% ipython --no-banner

In [1]: import numpy as np

In [2]: import numpy.linalg as la

In [3]: np.set_printoptions(precision=3, suppress=True, linewidth=200)

In [4]: mat = np.loadtxt("m.csv", delimiter=",")

In [5]: mat
Out[5]: 
array([[ -0.156,  -2.905,   0.151,   6.864],
       [ -0.03 ,   0.758,   0.172,   4.656],
       [  0.006,   3.165,   0.569,  13.727],
       [ -0.008,   2.801,   0.2  ,  14.842],
       [ -0.104,  -2.441,  -0.609,   1.846],
       [ -0.061,  -1.114,  -0.076,   5.592],
       [ -0.034,  -0.286,   0.223, -17.853],
       [  0.091,   3.669,   0.195, -11.115],
       [  0.02 ,   0.884,  -0.37 ,  -1.616],
       [  0.044,  -0.211,   0.045, -17.883],
       [  0.014,  -1.203,  -0.058,  -2.597],
       [ -0.032,  -0.164,   0.046,  -8.388],
       [  0.005,  -0.008,   0.111,  -2.488],
       [  0.041,   2.477,   0.899,  13.27 ],
       [ -0.025,  -1.506,  -0.761,  -0.214],
       [ -0.012,   0.239,   0.253, -12.255],
       [  0.05 ,  -1.136,   0.155,  -7.365],
       [  0.053,   1.752,   0.776, -13.425],
       [ -0.138,  -0.202,   0.238,  10.206]])

In [6]: z = mat[:, 2] > np.median(mat[:, 2])

In [7]: r0 = mat[z].mean(axis=0) - mat[~z].mean(axis=0)

In [8]: r0
Out[8]: array([0.021, 2.577, 0.528, 2.853])

In [9]: np.argsort(-np.abs(r0).round(6), kind="stable")
Out[9]: array([3, 1, 2, 0])

In [10]: Xc = mat - mat.mean(axis=0)

In [11]: Uu, s, vt = la.svd(Xc, full_matrices=False)

In [12]: (np.sign(Uu[:, 0]) == np.sign(Uu[0, 0])).astype(int)
Out[12]: array([1, 1, 1, 1, 1, 1, 0, 0, 0, 0, 0, 0, 0, 1, 1, 0, 0, 0, 1])

In [13]: np.abs(vt[0]).argmax()
Out[13]: np.int64(3)

In [14]: np.round(s ** 2 / (s ** 2).sum(), 3) + 0
Out[14]: array([0.969, 0.03 , 0.001, 0.   ])

In [15]: s
Out[15]: array([44.671,  7.848,  1.358,  0.165])

In [16]: np.abs(Uu[:, 0]).argmax()
Out[16]: np.int64(9)

In [17]: proj = mat @ la.solve(mat.T @ mat, mat.T)

In [18]: round(float(np.trace(proj)), 3)
Out[18]: 4.0

In [19]: np.allclose(proj @ proj, proj)
Out[19]: True

In [20]: proj @ mat[:, 3]
Out[20]: array([  6.864,   4.656,  13.727,  14.842,   1.846,   5.592, -17.853, -11.115,  -1.616, -17.883,  -2.597,  -8.388,  -2.488,  13.27 ,  -0.214, -12.255,  -7.365, -13.425,  10.206])

In [21]: la.matrix_rank(np.eye(19) - proj)
Out[21]: np.int64(15)

In [22]: np.round(la.eigvalsh(proj), 3) + 0
Out[22]: array([0., 0., 0., 0., 0., 0., 0., 0., 0., 0., 0., 0., 0., 0., 0., 1., 1., 1., 1.])

In [23]: m1 = np.loadtxt("test19.csv", delimiter=",")

In [24]: m1
Out[24]: 
array([[-4.575, -0.909, -1.399],
       [ 1.594,  0.108,  0.416],
       [-5.823, -2.17 , -4.35 ],
       [-3.843, -2.781, -6.109],
       [-2.746, -1.682, -3.097],
       [-6.068, -3.666, -8.104],
       [-3.915, -2.699, -6.143],
       [-0.853,  0.171,  1.007],
       [ 2.856,  0.637,  1.074],
       [ 1.192,  0.989,  2.784],
       [ 5.396,  3.074,  6.593],
       [-4.545, -0.934, -1.478],
       [-2.864, -0.543, -1.083],
       [ 3.289,  2.265,  4.702],
       [ 2.646,  1.476,  3.251],
       [ 6.158,  3.291,  8.02 ],
       [-5.807, -2.122, -4.207],
       [ 3.351,  2.008,  4.733]])

In [25]: proj = m1 @ la.solve(m1.T @ m1, m1.T)

In [26]: np.allclose(proj @ proj, proj)
Out[26]: True

In [27]: C = m1[[14, 2]].astype(float)

In [28]: for _ in range(5):
    ...:     z = la.norm(m1[:, None] - C, axis=-1).argmin(axis=1)
    ...:     C = np.array([m1[z == j].mean(axis=0) for j in range(2)])
    ...: 

In [29]: z
Out[29]: array([1, 0, 1, 1, 1, 1, 1, 0, 0, 0, 0, 1, 1, 0, 0, 0, 1, 0])

In [30]: C
Out[30]: 
array([[ 2.848,  1.558,  3.62 ],
       [-4.465, -1.945, -3.997]])

In [31]: Xc = m1 - m1.mean(axis=0)

In [32]: Uu, s, vt = la.svd(Xc, full_matrices=False)

In [33]: np.round(Xc.mean(axis=0), 3) + 0
Out[33]: array([0., 0., 0.])

In [34]: np.abs(Uu[:, 0]).argmax()
Out[34]: np.int64(15)

In [35]: np.round(s ** 2 / (s ** 2).sum(), 3) + 0
Out[35]: array([0.964, 0.036, 0.   ])

In [36]: np.searchsorted(np.cumsum(s ** 2) / (s ** 2).sum(), 0.9) + 1
Out[36]: np.int64(1)

In [37]: z = m1[:, 2] > np.median(m1[:, 2])

In [38]: r0 = m1[z].mean(axis=0) - m1[~z].mean(axis=0)

In [39]: (((m1 - m1.mean(axis=0)) @ r0 > 0) == z).mean()
Out[39]: np.float64(1.0)

In [40]: z.astype(int)
Out[40]: array([0, 1, 0, 0, 0, 0, 0, 1, 1, 1, 1, 0, 0, 1, 1, 1, 0, 1])

In [41]: r0
Out[41]: array([7.313, 3.503, 7.617])

In [42]: def softmax(z):
    ...:     e = np.exp(z - z.max(axis=-1, keepdims=True))
    ...:     return e / e.sum(axis=-1, keepdims=True)
    ...: 

In [43]: softmax(m1[0])
Out[43]: array([0.016, 0.61 , 0.374])

In [44]: np.round(softmax(10 * m1[0]), 3) + 0
Out[44]: array([0.   , 0.993, 0.007])

In [45]: softmax(m1).sum(axis=1)
Out[45]: array([1., 1., 1., 1., 1., 1., 1., 1., 1., 1., 1., 1., 1., 1., 1., 1., 1., 1.])

In [46]: scores = m1 @ m1.T / np.sqrt(3)

In [47]: softmax(scores)[0] @ m1
Out[47]: array([-6.061, -3.634, -8.023])

In [48]: softmax(scores).round(6).argmax(axis=1)
Out[48]: array([ 5, 15,  5,  5,  5,  5,  5, 15, 15, 15, 15,  5,  5, 15, 15, 15,  5, 15])

In [49]: M = np.load("w.npy")

In [50]: M
Out[50]: 
array([[ 2, -2,  2],
       [-2,  2, -2],
       [ 2, -2,  2]])

In [51]: Uu, s, vt = la.svd(M, full_matrices=False)

In [52]: (s > 1e-8).sum()
Out[52]: np.int64(1)

In [53]: np.allclose(Uu * s @ vt, M)
Out[53]: True

In [54]: np.abs(vt[0])
Out[54]: array([0.577, 0.577, 0.577])

In [55]: np.round(Uu.T @ M @ vt.T, 3) + 0
Out[55]: 
array([[6., 0., 0.],
       [0., 0., 0.],
       [0., 0., 0.]])

In [56]: s.round(3) + 0
Out[56]: array([6., 0., 0.])

In [57]: np.round(s / s[0], 3) + 0
Out[57]: array([1., 0., 0.])
